% python3 -q
>>> import numpy as np
>>> from numpy import linalg as LA
>>> np.set_printoptions(precision=2, suppress=True, linewidth=100)
>>> rd = lambda a: np.round(a, 2) + 0
>>> rng = np.random.default_rng(855)
>>> ang = np.sort(rng.uniform(-2, 2, 33))
>>> K = np.c_[ang, ang ** 2, ang ** 3] @ np.array([[0, 2, -1, 0, 1, 2], [-1, -2, 0, -2, -2, -1], [-1, 1, 1, -1, 2, 0]])
>>> rd(K)
array([[  3.88, -19.67,  -5.84,  -0.06, -25.5 ,  -7.91],
       [  2.41, -15.33,  -3.77,  -0.72, -19.1 ,  -6.67],
       [  2.33, -15.09,  -3.66,  -0.75, -18.75,  -6.59],
       [  1.46, -12.15,  -2.39,  -1.04, -14.54,  -5.67],
       [  0.67,  -8.96,  -1.16,  -1.18, -10.12,  -4.58],
       [  0.25,  -6.77,  -0.46,  -1.14,  -7.23,  -3.75],
       [ -0.03,  -4.76,   0.05,  -0.97,  -4.71,  -2.89],
       [ -0.07,  -4.27,   0.15,  -0.91,  -4.12,  -2.67],
       [ -0.14,  -2.16,   0.38,  -0.51,  -1.78,  -1.58],
       [ -0.13,  -1.77,   0.38,  -0.41,  -1.38,  -1.34],
       [ -0.1 ,  -1.25,   0.34,  -0.27,  -0.9 ,  -1.  ],
       [ -0.1 ,  -1.24,   0.34,  -0.27,  -0.9 ,  -1.  ],
       [  0.  ,  -0.11,   0.05,  -0.01,  -0.06,  -0.11],
       [  0.  ,   0.09,  -0.05,   0.  ,   0.04,   0.09],
       [ -0.04,   0.32,  -0.18,  -0.08,   0.13,   0.35],
       [ -0.05,   0.33,  -0.2 ,  -0.09,   0.14,   0.37],
       [ -0.05,   0.34,  -0.2 ,  -0.1 ,   0.14,   0.38],
       [ -0.08,   0.39,  -0.23,  -0.14,   0.16,   0.44],
       [ -0.08,   0.39,  -0.24,  -0.14,   0.16,   0.44],
       [ -0.36,   0.62,  -0.37,  -0.6 ,   0.25,   0.74],
       [ -0.62,   0.71,  -0.38,  -1.  ,   0.33,   0.85],
       [ -1.26,   0.85,  -0.26,  -1.95,   0.6 ,   0.97],
       [ -1.3 ,   0.86,  -0.25,  -2.01,   0.62,   0.97],
       [ -1.8 ,   0.96,  -0.08,  -2.71,   0.88,   1.  ],
       [ -2.37,   1.08,   0.16,  -3.52,   1.23,   1.  ],
       [ -2.41,   1.08,   0.17,  -3.57,   1.26,   0.99],
       [ -5.09,   1.73,   1.56,  -7.17,   3.29,   0.8 ],
       [ -8.19,   2.66,   3.46, -11.19,   6.12,   0.46],
       [ -8.5 ,   2.76,   3.66, -11.58,   6.42,   0.43],
       [-10.84,   3.57,   5.21, -14.55,   8.78,   0.14],
       [-11.23,   3.71,   5.47, -15.03,   9.19,   0.1 ],
       [-11.4 ,   3.78,   5.59, -15.24,   9.36,   0.08],
       [-11.78,   3.92,   5.85, -15.72,   9.76,   0.03]])
>>> Y = K + rng.integers(-2, 3, (33, 3)) @ rng.integers(-2, 3, (3, 6))
>>> rd(Y)
array([[ -2.12, -20.67,  -6.84,  -4.06, -21.5 ,  -5.91],
       [  5.41, -15.33,  -3.77,   1.28, -22.1 ,  -8.67],
       [ -2.67, -11.09,   0.34,  -2.75,  -9.75,   1.41],
       [ -1.54,  -5.15,   4.61,   0.96,  -9.54,   0.33],
       [  0.67, -10.96,  -3.16,  -1.18, -14.12,  -8.58],
       [ -3.75,  -2.77,   3.54,  -1.14,  -3.23,   0.25],
       [ -1.03,   1.24,   6.05,   1.03,   0.29,   3.11],
       [  3.93,  -0.27,   4.15,   3.09,  -4.12,  -0.67],
       [ -2.14,   3.84,   6.38,   3.49,  -3.78,  -1.58],
       [  0.87,   0.23,   2.38,   1.59,  -2.38,  -1.34],
       [  0.9 ,   1.75,   3.34,   1.73,   0.1 ,   1.  ],
       [  1.9 ,   0.76,   2.34,   3.73,  -6.9 ,  -5.  ],
       [  0.  ,  -1.11,  -0.95,  -0.01,  -2.06,  -2.11],
       [ -2.  ,  10.09,   9.95,   4.  ,   6.04,   8.09],
       [ -0.04,  -4.68,  -5.18,  -4.08,   2.13,   0.35],
       [  1.95,  -5.67,  -6.2 ,  -4.09,   2.14,   0.37],
       [  0.95,   0.34,  -0.2 ,   1.9 ,  -4.86,  -3.62],
       [ -4.08,  -3.61,  -4.23,  -4.14,   0.16,  -1.56],
       [  0.92,  -4.61,  -5.24,  -2.14,  -2.84,  -3.56],
       [ -4.36,   2.62,   1.63,  -0.6 ,   0.25,   0.74],
       [ -4.62,   0.71,  -0.38,  -5.  ,   8.33,   6.85],
       [  0.74,  -0.15,  -1.26,  -1.95,   0.6 ,   0.97],
       [ -1.3 ,   5.86,   4.75,   1.99,  -1.38,   0.97],
       [ -1.8 ,  -5.04,  -6.08,  -6.71,   0.88,  -1.  ],
       [ -5.37,   1.08,   0.16,  -5.52,   4.23,   3.  ],
       [ -1.41,   2.08,   1.17,  -1.57,  -1.74,  -1.01],
       [-11.09,   1.73,   1.56, -11.17,   9.29,   4.8 ],
       [ -9.19,   5.66,   6.46,  -9.19,   5.12,   0.46],
       [-12.5 ,   4.76,   5.66, -11.58,   6.42,   0.43],
       [ -8.84,  -3.43,  -1.79, -18.55,   8.78,  -1.86],
       [ -6.23,   1.71,   3.47, -13.03,   4.19,  -3.9 ],
       [-14.4 ,   3.78,   5.59, -17.24,  12.36,   2.08],
       [ -5.78,   4.92,   6.85, -11.72,   5.76,  -1.97]])
>>> rd(np.abs(Y - K).sum(axis=1))
array([18., 10., 32., 30., 12., 20., 26., 18., 20.,  8., 12., 20.,  6., 40., 16., 20., 12., 18.,
       20.,  8., 22.,  4., 16., 18., 10., 10., 20., 10.,  8., 22., 20., 10., 18.])
